% python3 -q
>>> import numpy as np
>>> import numpy.linalg as la
>>> np.set_printoptions(precision=2, suppress=True, linewidth=140)
>>> rd = lambda a: np.round(a, 2) + 0
>>> M2 = np.array([[2, -1, 1, -1, 0],
...     [-2, 0, -1, 0, -1],
...     [-2, -1, -2, 2, 0],
...     [-2, 1, -2, -1, 2],
...     [0, 1, 0, -1, 1]])
>>> data = M2 + M2.T
>>> data
array([[ 4, -3, -1, -3,  0],
       [-3,  0, -2,  1,  0],
       [-1, -2, -4,  0,  0],
       [-3,  1,  0, -2,  1],
       [ 0,  0,  0,  1,  2]])
>>> M2 = data / la.norm(data, axis=1, keepdims=True)
>>> C2 = M2 @ M2.T
>>> np.argwhere(np.triu(np.abs(C2) > 0.95, 1))
array([], shape=(0, 2), dtype=int64)
>>> (np.abs(C2) > 0.9).astype(int)
array([[1, 0, 0, 0, 0],
       [0, 1, 0, 0, 0],
       [0, 0, 1, 0, 0],
       [0, 0, 0, 1, 0],
       [0, 0, 0, 0, 1]])
>>> rd(np.degrees(np.arccos(np.clip(C2[3, 2], -1, 1))))
np.float64(86.77)
>>> rd(C2)
array([[ 1.  , -0.59,  0.22, -0.39, -0.23],
       [-0.59,  1.  ,  0.64,  0.48,  0.12],
       [ 0.22,  0.64,  1.  ,  0.06,  0.  ],
       [-0.39,  0.48,  0.06,  1.  ,  0.  ],
       [-0.23,  0.12,  0.  ,  0.  ,  1.  ]])
>>> rd(la.norm(M2, axis=1))
array([1., 1., 1., 1., 1.])
>>> feats = np.loadtxt("m.csv", delimiter=",")
>>> rd(feats)
array([[0.84, 0.  , 0.36],
       [0.  , 2.  , 0.  ],
       [0.36, 0.  , 0.16]])
>>> x0 = np.array([-1, -1, 1])
>>> rd(feats @ np.ones(3))
array([1.21, 2.  , 0.52])
>>> rd(np.kron(np.eye(2, dtype=int), feats))
array([[0.84, 0.  , 0.36, 0.  , 0.  , 0.  ],
       [0.  , 2.  , 0.  , 0.  , 0.  , 0.  ],
       [0.36, 0.  , 0.16, 0.  , 0.  , 0.  ],
       [0.  , 0.  , 0.  , 0.84, 0.  , 0.36],
       [0.  , 0.  , 0.  , 0.  , 2.  , 0.  ],
       [0.  , 0.  , 0.  , 0.36, 0.  , 0.16]])
>>> rd(np.poly(feats))
array([ 1., -3.,  2.,  0.])
>>> rd(la.det(feats[::-1]))
np.float64(0.0)
>>> rd(la.det(2 * feats)), rd(la.det(feats))
(np.float64(0.0), np.float64(0.0))
>>> np.einsum("ij,ji->", feats, feats)
np.float64(5.0)
>>> rd(la.eigvals(feats).sum().real)
np.float64(3.0)
